In [1]: import numpy as np

In [2]: np.set_printoptions(suppress=True, linewidth=120)

In [3]: def tidy(a):
   ...:     return np.round(a, 2) + 0
   ...: 

In [4]: F = np.load("out6.npy")

In [5]: F
Out[5]: 
array([[1.  , 0.9 , 0.81, 0.73, 0.66, 0.59, 0.53, 0.48, 0.43, 0.39, 0.35, 0.31],
       [0.9 , 1.  , 0.9 , 0.81, 0.73, 0.66, 0.59, 0.53, 0.48, 0.43, 0.39, 0.35],
       [0.81, 0.9 , 1.  , 0.9 , 0.81, 0.73, 0.66, 0.59, 0.53, 0.48, 0.43, 0.39],
       [0.73, 0.81, 0.9 , 1.  , 0.9 , 0.81, 0.73, 0.66, 0.59, 0.53, 0.48, 0.43],
       [0.66, 0.73, 0.81, 0.9 , 1.  , 0.9 , 0.81, 0.73, 0.66, 0.59, 0.53, 0.48],
       [0.59, 0.66, 0.73, 0.81, 0.9 , 1.  , 0.9 , 0.81, 0.73, 0.66, 0.59, 0.53],
       [0.53, 0.59, 0.66, 0.73, 0.81, 0.9 , 1.  , 0.9 , 0.81, 0.73, 0.66, 0.59],
       [0.48, 0.53, 0.59, 0.66, 0.73, 0.81, 0.9 , 1.  , 0.9 , 0.81, 0.73, 0.66],
       [0.43, 0.48, 0.53, 0.59, 0.66, 0.73, 0.81, 0.9 , 1.  , 0.9 , 0.81, 0.73],
       [0.39, 0.43, 0.48, 0.53, 0.59, 0.66, 0.73, 0.81, 0.9 , 1.  , 0.9 , 0.81],
       [0.35, 0.39, 0.43, 0.48, 0.53, 0.59, 0.66, 0.73, 0.81, 0.9 , 1.  , 0.9 ],
       [0.31, 0.35, 0.39, 0.43, 0.48, 0.53, 0.59, 0.66, 0.73, 0.81, 0.9 , 1.  ]])

In [6]: low = np.linalg.cholesky(F)

In [7]: F / np.sqrt(np.outer(np.diag(F), np.diag(F)))
Out[7]: 
array([[1.  , 0.9 , 0.81, 0.73, 0.66, 0.59, 0.53, 0.48, 0.43, 0.39, 0.35, 0.31],
       [0.9 , 1.  , 0.9 , 0.81, 0.73, 0.66, 0.59, 0.53, 0.48, 0.43, 0.39, 0.35],
       [0.81, 0.9 , 1.  , 0.9 , 0.81, 0.73, 0.66, 0.59, 0.53, 0.48, 0.43, 0.39],
       [0.73, 0.81, 0.9 , 1.  , 0.9 , 0.81, 0.73, 0.66, 0.59, 0.53, 0.48, 0.43],
       [0.66, 0.73, 0.81, 0.9 , 1.  , 0.9 , 0.81, 0.73, 0.66, 0.59, 0.53, 0.48],
       [0.59, 0.66, 0.73, 0.81, 0.9 , 1.  , 0.9 , 0.81, 0.73, 0.66, 0.59, 0.53],
       [0.53, 0.59, 0.66, 0.73, 0.81, 0.9 , 1.  , 0.9 , 0.81, 0.73, 0.66, 0.59],
       [0.48, 0.53, 0.59, 0.66, 0.73, 0.81, 0.9 , 1.  , 0.9 , 0.81, 0.73, 0.66],
       [0.43, 0.48, 0.53, 0.59, 0.66, 0.73, 0.81, 0.9 , 1.  , 0.9 , 0.81, 0.73],
       [0.39, 0.43, 0.48, 0.53, 0.59, 0.66, 0.73, 0.81, 0.9 , 1.  , 0.9 , 0.81],
       [0.35, 0.39, 0.43, 0.48, 0.53, 0.59, 0.66, 0.73, 0.81, 0.9 , 1.  , 0.9 ],
       [0.31, 0.35, 0.39, 0.43, 0.48, 0.53, 0.59, 0.66, 0.73, 0.81, 0.9 , 1.  ]])

In [8]: tidy(np.prod(np.diag(low)) ** 2), tidy(np.linalg.det(F))
Out[8]: (np.float64(0.0), np.float64(0.0))

In [9]: ev, evecs = np.linalg.eigh(F)

In [10]: x0 = np.array([-1, -1, -3, -2, 1, -2, 5, 1, 4, -4, 5, 5])

In [11]: tidy(np.linalg.eigvalsh(F[1:, 1:]))
Out[11]: array([0.06, 0.06, 0.06, 0.07, 0.1 , 0.13, 0.17, 0.28, 0.58, 1.68, 7.82])

In [12]: (np.sign(evecs[:, -1].round(6)) == np.sign(evecs[0, -1].round(6))).astype(int)
Out[12]: array([1, 1, 1, 1, 1, 1, 1, 1, 1, 1, 1, 1])

In [13]: x0 = np.ones(12)

In [14]: for _ in range(5):
    ...:     x0 = F @ x0
    ...:     x0 /= np.linalg.norm(x0)
    ...:     print(round(x0 @ F @ x0, 2))
    ...: 
8.29
8.29
8.29
8.29
8.29

In [15]: tidy(np.linalg.eigvalsh(F)[-1])
Out[15]: np.float64(8.29)

In [16]: tidy(x0)
Out[16]: array([0.25, 0.27, 0.29, 0.3 , 0.31, 0.31, 0.31, 0.31, 0.3 , 0.29, 0.27, 0.25])
